In [1]: import numpy as np

In [2]: np.set_printoptions(precision=2, suppress=True, linewidth=140, sign=" ")

In [3]: def rd(a):
   ...:     return np.round(a, 2) + 0
   ...: 

In [4]: M = np.loadtxt("sample15.csv", delimiter=",")

In [5]: M
Out[5]: 
array([[ 6.,  4.,  4., -4.,  4.],
       [ 4.,  6.,  4., -4.,  4.],
       [ 4.,  4.,  6., -4.,  4.],
       [-4., -4., -4.,  6., -4.],
       [ 4.,  4.,  4., -4.,  6.]])

In [6]: B = np.array([[1, 2, 1], [0, 1, 1], [1, 1, 0], [2, 2, 1], [2, 2, 0]])

In [7]: np.linalg.matrix_rank(np.vstack([M, B.T]))
Out[7]: np.int64(5)

In [8]: np.einsum("ij,ij->i", M, M)
Out[8]: array([ 100.,  100.,  100.,  100.,  100.])

In [9]: np.vstack([M, B.T]).shape
Out[9]: (8, 5)

In [10]: np.einsum("ij->j", M)
Out[10]: array([ 14.,  14.,  14., -10.,  14.])

In [11]: np.einsum("ik,kj->ij", M, B)
Out[11]: 
array([[ 10.,  20.,   6.],
       [  8.,  18.,   6.],
       [ 10.,  18.,   4.],
       [ -4., -12.,  -2.],
       [ 12.,  20.,   4.]])

In [12]: vec = np.ones(5)

In [13]: for _ in range(6):
    ...:     vec = M @ vec
    ...:     vec /= np.linalg.norm(vec)
    ...:     print(round(vec @ M @ vec, 2))
    ...: 
21.71
22.0
22.0
22.0
22.0
22.0

In [14]: rd(vec)
Out[14]: array([ 0.45,  0.45,  0.45, -0.45,  0.45])

In [15]: rd(np.linalg.eigvalsh(M)[-1])
Out[15]: np.float64(22.0)

In [16]: w, V = np.linalg.eigh(M)

In [17]: rd(V.T @ V)
Out[17]: 
array([[ 1.,  0.,  0.,  0.,  0.],
       [ 0.,  1.,  0.,  0.,  0.],
       [ 0.,  0.,  1.,  0.,  0.],
       [ 0.,  0.,  0.,  1.,  0.],
       [ 0.,  0.,  0.,  0.,  1.]])

In [18]: rd(V @ np.diag(w) @ V.T)
Out[18]: 
array([[ 6.,  4.,  4., -4.,  4.],
       [ 4.,  6.,  4., -4.,  4.],
       [ 4.,  4.,  6., -4.,  4.],
       [-4., -4., -4.,  6., -4.],
       [ 4.,  4.,  4., -4.,  6.]])

In [19]: f = np.array([1, 1, 2])

In [20]: np.correlate(M[1], M[2], "full")
Out[20]: array([ 16.,   8.,  16.,  20.,  96.,   0.,  24.,   0.,  16.])

In [21]: rd(np.linalg.norm(M, "nuc"))
Out[21]: np.float64(30.0)

In [22]: rd(np.linalg.norm(M[0], 1)), rd(np.linalg.norm(M[0], np.inf))
Out[22]: (np.float64(22.0), np.float64(6.0))

In [23]: rd(np.linalg.norm(M[0] - M[3]))
Out[23]: np.float64(19.8)

In [24]: rd(np.linalg.norm(M, 1)), rd(np.linalg.norm(M, np.inf))
Out[24]: (np.float64(22.0), np.float64(22.0))

In [25]: mat = np.load("test6.npy")

In [26]: mat
Out[26]: 
array([[-120,   -1,    9,   -7,    2,   -7],
       [   5,  114,   -1,   -3,    8,    1],
       [   2,    2,   77,    5,    4,   -1],
       [  -3,    9,    4,  179,    4,    0],
       [   3,    8,   -9,   -9,  -66,    9],
       [   9,   -9,   -5,    6,   -4,   12]])

In [27]: rd(np.linalg.norm(mat[5] - mat[4]))
Out[27]: np.float64(66.48)

In [28]: rd(np.linalg.norm(mat[5], 1)), rd(np.linalg.norm(mat[5], np.inf))
Out[28]: (np.float64(45.0), np.float64(12.0))

In [29]: rd(np.linalg.norm(mat, "nuc"))
Out[29]: np.float64(570.48)

In [30]: rd(np.linalg.norm(mat) ** 2 / np.linalg.norm(mat, 2) ** 2)
Out[30]: np.float64(2.19)

In [31]: mat[5] @ mat[4]
Out[31]: np.int64(318)

In [32]: rd(np.linalg.norm(mat, 2))
Out[32]: np.float64(180.07)

In [33]: rd(np.linalg.norm(mat, axis=1))
Out[33]: array([ 120.76,  114.44,   77.32,  179.34,   68.35,   19.57])

In [34]: B = np.array([[0, 3], [2, 3]])

In [35]: basis = np.array([[-1, -6, -7], [9, -6, 0], [-5, -4, -1]])

In [36]: J = np.kron(B, basis)

In [37]: J
Out[37]: 
array([[  0,   0,   0,  -3, -18, -21],
       [  0,   0,   0,  27, -18,   0],
       [  0,   0,   0, -15, -12,  -3],
       [ -2, -12, -14,  -3, -18, -21],
       [ 18, -12,   0,  27, -18,   0],
       [-10,  -8,  -2, -15, -12,  -3]])

In [38]: vec = np.array([-2, 2, -2, 2, -1, 0])

In [39]: a = np.maximum(J @ vec, 0)

In [40]: J.T @ a
Out[40]: array([  176,  -384,  -280,  2172, -2088,  -672])

In [41]: J * (a > 1e-9)[:, None]
Out[41]: 
array([[  0,   0,   0,  -3, -18, -21],
       [  0,   0,   0,  27, -18,   0],
       [  0,   0,   0,   0,   0,   0],
       [ -2, -12, -14,  -3, -18, -21],
       [ 18, -12,   0,  27, -18,   0],
       [  0,   0,   0,   0,   0,   0]])

In [42]: np.maximum(J @ vec, 0) - np.maximum(-J @ vec, 0)
Out[42]: array([ 12,  72, -18,  20,  12, -10])

In [43]: np.maximum(J @ (3 * vec), 0)
Out[43]: array([  36,  216,    0,   60,   36,    0])

In [44]: rng = np.random.default_rng(244)

In [45]: lab = rng.permutation(6)

In [46]: lab
Out[46]: array([ 2,  3,  1,  4,  0,  5])

In [47]: B = J[lab][:, lab]

In [48]: np.allclose(B, J)
Out[48]: False

In [49]: B
Out[49]: 
array([[  0, -15,   0, -12,   0,  -3],
       [-14,  -3, -12, -18,  -2, -21],
       [  0,  27,   0, -18,   0,   0],
       [  0,  27, -12, -18,  18,   0],
       [  0,  -3,   0, -18,   0, -21],
       [ -2, -15,  -8, -12, -10,  -3]])

In [50]: np.trace(B)
Out[50]: np.int64(-24)

In [51]: rd(np.sort(np.abs(np.linalg.eigvals(J))))
Out[51]: array([  6.22,  12.93,  12.93,  19.8 ,  41.19,  41.19])

In [52]: np.trace(J)
Out[52]: np.int64(-24)

In [53]: np.allclose(J @ J.T, J.T @ J)
Out[53]: False

In [54]: U, sv, VT = np.linalg.svd(J, full_matrices=False)

In [55]: rd(np.sqrt((sv ** 2).sum())), rd(np.linalg.norm(J))
Out[55]: (np.float64(73.42), np.float64(73.42))

In [56]: np.abs(U[:, 0]).round(6).argmax()
Out[56]: np.int64(4)

In [57]: rd(np.cumsum(sv ** 2) / np.sum(sv ** 2))
Out[57]: array([ 0.5 ,  0.87,  0.92,  0.96,  1.  ,  1.  ])

In [58]: np.allclose(U * sv @ VT, J)
Out[58]: True

In [59]: arr = np.load("a.npy")

In [60]: arr
Out[60]: 
array([[-1.18, -1.16, -0.57, -1.14, -0.03, -0.61],
       [ 2.74,  2.67,  1.36,  2.7 ,  0.  ,  1.31],
       [-1.43, -1.42, -0.71, -1.44, -0.03, -0.72],
       [-2.37, -2.42, -1.21, -2.36, -0.01, -1.23],
       [-2.13, -2.13, -1.06, -2.13,  0.  , -1.08],
       [-2.44, -2.44, -1.18, -2.4 ,  0.01, -1.21],
       [-4.21, -4.19, -2.12, -4.19,  0.  , -2.11],
       [-0.17, -0.15, -0.08, -0.15, -0.01, -0.09],
       [-4.38, -4.39, -2.2 , -4.38,  0.  , -2.2 ],
       [-1.32, -1.35, -0.69, -1.34,  0.  , -0.64],
       [-0.24, -0.23, -0.12, -0.25,  0.  , -0.07],
       [-1.53, -1.51, -0.72, -1.46, -0.02, -0.74],
       [ 4.05,  4.05,  2.02,  4.03, -0.03,  2.01],
       [-0.98, -1.  , -0.47, -0.99,  0.01, -0.53],
       [ 1.94,  1.94,  0.96,  1.95,  0.02,  0.98],
       [-2.02, -2.02, -1.01, -2.03,  0.  , -1.  ],
       [ 0.21,  0.19,  0.12,  0.17,  0.03,  0.1 ],
       [ 1.89,  1.91,  0.97,  1.88, -0.01,  0.95],
       [-1.02, -1.04, -0.57, -1.  , -0.02, -0.5 ],
       [-2.4 , -2.41, -1.22, -2.41,  0.01, -1.17],
       [-0.48, -0.49, -0.25, -0.49,  0.01, -0.26],
       [-5.74, -5.79, -2.88, -5.78,  0.  , -2.92],
       [ 0.81,  0.79,  0.41,  0.77, -0.02,  0.41],
       [-3.52, -3.54, -1.72, -3.5 ,  0.  , -1.72],
       [ 1.53,  1.54,  0.79,  1.56,  0.  ,  0.75],
       [-2.86, -2.83, -1.42, -2.81,  0.03, -1.39]])

In [61]: vec = np.array([1, 0, 3, 1, 1, 4])

In [62]: target = arr @ vec

In [63]: c, lr = np.zeros(6), 1 / np.linalg.norm(arr, 2) ** 2

In [64]: for i in range(25):
    ...:     c -= lr * arr.T @ (arr @ c - target)
    ...:     if i % 5 == 0: print(i, round(np.linalg.norm(arr @ c - target), 2))
    ...: 
0 0.47
5 0.47
10 0.47
15 0.47
20 0.47

In [65]: rd(np.linalg.cond(arr))
Out[65]: np.float64(339.15)

In [66]: rd(c)
Out[66]: array([ 1.57,  1.57,  0.79,  1.57,  0.  ,  0.79])

In [67]: O, Rm = np.linalg.qr(arr)

In [68]: rd(Rm)
Out[68]: 
array([[12.67, 12.69,  6.33, 12.63, -0.01,  6.33],
       [ 0.  ,  0.13,  0.04,  0.09,  0.  ,  0.08],
       [ 0.  ,  0.  , -0.11, -0.02,  0.  ,  0.01],
       [ 0.  ,  0.  ,  0.  , -0.11,  0.01,  0.  ],
       [ 0.  ,  0.  ,  0.  ,  0.  , -0.08, -0.03],
       [ 0.  ,  0.  ,  0.  ,  0.  ,  0.  , -0.11]])

In [69]: rd(O.T @ O)
Out[69]: 
array([[ 1.,  0.,  0.,  0.,  0.,  0.],
       [ 0.,  1.,  0.,  0.,  0.,  0.],
       [ 0.,  0.,  1.,  0.,  0.,  0.],
       [ 0.,  0.,  0.,  1.,  0.,  0.],
       [ 0.,  0.,  0.,  0.,  1.,  0.],
       [ 0.,  0.,  0.,  0.,  0.,  1.]])

In [70]: rd(np.abs(np.diag(Rm)))
Out[70]: array([ 12.67,   0.13,   0.11,   0.11,   0.08,   0.11])

In [71]: rd(abs(Rm[0, 0])), rd(np.linalg.norm(arr[:, 0]))
Out[71]: (np.float64(12.67), np.float64(12.67))
